In [1]: import numpy as np

In [2]: import numpy.linalg as la

In [3]: np.set_printoptions(precision=2, suppress=True, linewidth=100, sign=" ")

In [4]: def rd(a):
   ...:     return np.round(a, 2) + 0
   ...: 

In [5]: J = np.array([[-0.7, 2.0, -2.0, -2.0],
   ...:     [2.0, -0.7, 0.0, -3.0],
   ...:     [-1.0, 0.0, 2.3, 1.0],
   ...:     [-1.0, 2.0, -2.0, -1.7]])

In [6]: Uu, s, vt = la.svd(J)

In [7]: print(np.argmax(s[:-1] / (s[1:] + 1e-6)) + 1)
3

In [8]: print(rd(s))
[ 5.4   3.62  1.72  0.08]

In [9]: out = Uu[:, :3] @ np.diag(s[:3]) @ vt[:3]

In [10]: print(rd(la.norm(J - out, 2)), rd(s[3]))
0.08 0.08

In [11]: print(la.matrix_rank(J, rtol=0.05))
3

In [12]: print(la.matrix_rank(out))
3

In [13]: print(rd(la.norm(J - out) / la.norm(J)))
0.01

In [14]: print(rd(out))
[[-0.74  1.96 -2.01 -2.02]
 [ 2.   -0.7   0.   -3.  ]
 [-1.    0.    2.3   1.  ]
 [-0.96  2.04 -1.99 -1.68]]

In [15]: feats = np.load("block1.npy")

In [16]: print(feats)
[[ 0 -1  5 -6  1  0  4 -4  4  8]
 [ 1  0  1 -5 -5 -4  0 -1  5 -2]
 [-5 -1  0  8  0 -6 -6  4 -4  1]
 [ 6  5 -8  0  6 -3  4  3 -9 -1]
 [-1  5  0 -6  0  3  2  6  0  0]
 [ 0  4  6  3 -3  0  8  2  1  0]
 [-4  0  6 -4 -2 -8  0  0 -5  3]
 [ 4  1 -4 -3 -6 -2  0  0  5  3]
 [-4 -5  4  9  0 -1  5 -5  0 -4]
 [-8  2 -1  1  0  0 -3 -3  4  0]]

In [17]: W = np.array([[1, 3],
    ...:     [2, -7],
    ...:     [-4, 3],
    ...:     [1, 7],
    ...:     [4, -6],
    ...:     [5, -7],
    ...:     [0, 9],
    ...:     [-3, -5],
    ...:     [-8, -3],
    ...:     [9, 8]])

In [18]: beta = np.array([3, 2])

In [19]: act = np.maximum(feats @ W + beta, 0)

In [20]: print(act)
[[  31   84]
 [   0    5]
 [   3   38]
 [ 114    0]
 [   3    0]
 [   0   90]
 [   0   87]
 [   0   33]
 [   0  145]
 [   0    0]]

In [21]: print(la.matrix_rank(act))
2

In [22]: Z = np.array([[-9, 3, -6], [-1, 3, 0]])

In [23]: print(W @ Z)
[[-12  12  -6]
 [-11 -15 -12]
 [ 33  -3  24]
 [-16  24  -6]
 [-30  -6 -24]
 [-38  -6 -30]
 [ -9  27   0]
 [ 32 -24  18]
 [ 75 -33  48]
 [-89  51 -54]]

In [24]: print(act @ Z)
[[ -363   345  -186]
 [   -5    15     0]
 [  -65   123   -18]
 [-1026   342  -684]
 [  -27     9   -18]
 [  -90   270     0]
 [  -87   261     0]
 [  -33    99     0]
 [ -145   435     0]
 [    0     0     0]]

In [25]: th = np.radians(60)

In [26]: R = np.eye(10)

In [27]: R[0, 0] = R[9, 9] = np.cos(th)

In [28]: R[0, 9], R[9, 0] = -np.sin(th), np.sin(th)

In [29]: print(rd(R))
[[ 0.5   0.    0.    0.    0.    0.    0.    0.    0.   -0.87]
 [ 0.    1.    0.    0.    0.    0.    0.    0.    0.    0.  ]
 [ 0.    0.    1.    0.    0.    0.    0.    0.    0.    0.  ]
 [ 0.    0.    0.    1.    0.    0.    0.    0.    0.    0.  ]
 [ 0.    0.    0.    0.    1.    0.    0.    0.    0.    0.  ]
 [ 0.    0.    0.    0.    0.    1.    0.    0.    0.    0.  ]
 [ 0.    0.    0.    0.    0.    0.    1.    0.    0.    0.  ]
 [ 0.    0.    0.    0.    0.    0.    0.    1.    0.    0.  ]
 [ 0.    0.    0.    0.    0.    0.    0.    0.    1.    0.  ]
 [ 0.87  0.    0.    0.    0.    0.    0.    0.    0.    0.5 ]]

In [30]: out = feats @ R.T

In [31]: print(rd(np.abs(out - feats).max(axis=0)))
[ 6.93  0.    0.    0.    0.    0.    0.    0.    0.    6.93]

In [32]: print(np.allclose(la.norm(feats, axis=1), la.norm(out, axis=1)))
True

In [33]: print(rd(out))
[[-6.93 -1.    5.   -6.    1.    0.    4.   -4.    4.    4.  ]
 [ 2.23  0.    1.   -5.   -5.   -4.    0.   -1.    5.   -0.13]
 [-3.37 -1.    0.    8.    0.   -6.   -6.    4.   -4.   -3.83]
 [ 3.87  5.   -8.    0.    6.   -3.    4.    3.   -9.    4.7 ]
 [-0.5   5.    0.   -6.    0.    3.    2.    6.    0.   -0.87]
 [ 0.    4.    6.    3.   -3.    0.    8.    2.    1.    0.  ]
 [-4.6   0.    6.   -4.   -2.   -8.    0.    0.   -5.   -1.96]
 [-0.6   1.   -4.   -3.   -6.   -2.    0.    0.    5.    4.96]
 [ 1.46 -5.    4.    9.    0.   -1.    5.   -5.    0.   -5.46]
 [-4.    2.   -1.    1.    0.    0.   -3.   -3.    4.   -6.93]]

In [34]: print(rd(np.trace(out)))
-13.86

In [35]: arr = np.loadtxt("test15.csv", delimiter=",")

In [36]: print(rd(arr))
[[-0.21 -0.41  0.08 -0.11  0.07  0.74 -0.02  0.04  0.23  0.05]
 [-0.57 -0.24  0.32  0.36 -0.06 -0.13  0.28 -0.14 -0.15  0.09]
 [ 0.33 -0.29 -0.01  0.7  -0.38 -0.03  0.   -0.03 -0.05 -0.22]
 [-0.21 -0.29 -0.14 -0.03  0.01 -0.03 -0.1   0.56 -0.57  0.3 ]
 [ 0.33  0.27  0.16  0.06 -0.28  0.19  0.49  0.46  0.14  0.4 ]
 [-0.04 -0.18  0.05 -0.22 -0.69 -0.05 -0.46 -0.13  0.21  0.31]
 [ 0.12  0.19 -0.21 -0.07 -0.26  0.43 -0.09 -0.11 -0.6  -0.31]
 [ 0.45 -0.58  0.1  -0.42  0.05 -0.28  0.25 -0.13 -0.18  0.01]
 [ 0.08  0.22  0.8  -0.11 -0.03  0.11 -0.07 -0.2  -0.31  0.04]
 [-0.25  0.21  0.07 -0.17 -0.25 -0.34 -0.15  0.31 -0.02 -0.21]
 [-0.29  0.03 -0.21 -0.28 -0.4   0.    0.61 -0.21  0.   -0.2 ]
 [ 0.   -0.18  0.3  -0.12 -0.05  0.03 -0.02  0.48  0.21 -0.64]]

In [37]: P = arr @ la.solve(arr.T @ arr, arr.T)

In [38]: print(rd(P))
[[ 0.84  0.06 -0.09  0.03  0.    0.1   0.03 -0.06 -0.03 -0.28  0.01  0.16]
 [ 0.06  0.77  0.15  0.14 -0.1  -0.06 -0.2  -0.09  0.17  0.01  0.19 -0.07]
 [-0.09  0.15  0.88 -0.06  0.06  0.07  0.12  0.02 -0.1  -0.12 -0.1   0.1 ]
 [ 0.03  0.14 -0.06  0.88  0.07  0.    0.13  0.09 -0.11  0.13 -0.15 -0.03]
 [ 0.   -0.1   0.06  0.07  0.95 -0.01 -0.09 -0.05  0.08 -0.03  0.09 -0.01]
 [ 0.1  -0.06  0.07  0.   -0.01  0.93 -0.04  0.03  0.04  0.16  0.02 -0.1 ]
 [ 0.03 -0.2   0.12  0.13 -0.09 -0.04  0.83 -0.08  0.15 -0.02  0.17 -0.04]
 [-0.06 -0.09  0.02  0.09 -0.05  0.03 -0.08  0.92  0.07 -0.15  0.1   0.06]
 [-0.03  0.17 -0.1  -0.11  0.08  0.04  0.15  0.07  0.87  0.02 -0.15  0.04]
 [-0.28  0.01 -0.12  0.13 -0.03  0.16 -0.02 -0.15  0.02  0.48  0.09  0.29]
 [ 0.01  0.19 -0.1  -0.15  0.09  0.02  0.17  0.1  -0.15  0.09  0.81  0.  ]
 [ 0.16 -0.07  0.1  -0.03 -0.01 -0.1  -0.04  0.06  0.04  0.29  0.    0.83]]

In [39]: print(np.allclose(P @ P, P))
True

In [40]: print(np.trace(P))
10.0

In [41]: Uu, s, vt = la.svd(P)

In [42]: vecs = vt[:(s > 1e-8).sum()]

In [43]: rng = np.random.default_rng(457)

In [44]: x = P[1] + 5 * P[3] + rng.integers(2) * np.eye(12)[11]

In [45]: print(rd(x))
[ 0.23  1.49 -0.17  4.53  0.26 -0.07  0.45  0.39 -0.4   0.64 -0.54 -0.21]

In [46]: print(rd(la.norm(x - vecs.T @ vecs @ x)))
0.0

In [47]: print(la.matrix_rank(np.vstack([P, x])))
10

In [48]: print(rd(vecs.T @ vecs))
[[ 0.84  0.06 -0.09  0.03  0.    0.1   0.03 -0.06 -0.03 -0.28  0.01  0.16]
 [ 0.06  0.77  0.15  0.14 -0.1  -0.06 -0.2  -0.09  0.17  0.01  0.19 -0.07]
 [-0.09  0.15  0.88 -0.06  0.06  0.07  0.12  0.02 -0.1  -0.12 -0.1   0.1 ]
 [ 0.03  0.14 -0.06  0.88  0.07  0.    0.13  0.09 -0.11  0.13 -0.15 -0.03]
 [ 0.   -0.1   0.06  0.07  0.95 -0.01 -0.09 -0.05  0.08 -0.03  0.09 -0.01]
 [ 0.1  -0.06  0.07  0.   -0.01  0.93 -0.04  0.03  0.04  0.16  0.02 -0.1 ]
 [ 0.03 -0.2   0.12  0.13 -0.09 -0.04  0.83 -0.08  0.15 -0.02  0.17 -0.04]
 [-0.06 -0.09  0.02  0.09 -0.05  0.03 -0.08  0.92  0.07 -0.15  0.1   0.06]
 [-0.03  0.17 -0.1  -0.11  0.08  0.04  0.15  0.07  0.87  0.02 -0.15  0.04]
 [-0.28  0.01 -0.12  0.13 -0.03  0.16 -0.02 -0.15  0.02  0.48  0.09  0.29]
 [ 0.01  0.19 -0.1  -0.15  0.09  0.02  0.17  0.1  -0.15  0.09  0.81  0.  ]
 [ 0.16 -0.07  0.1  -0.03 -0.01 -0.1  -0.04  0.06  0.04  0.29  0.    0.83]]
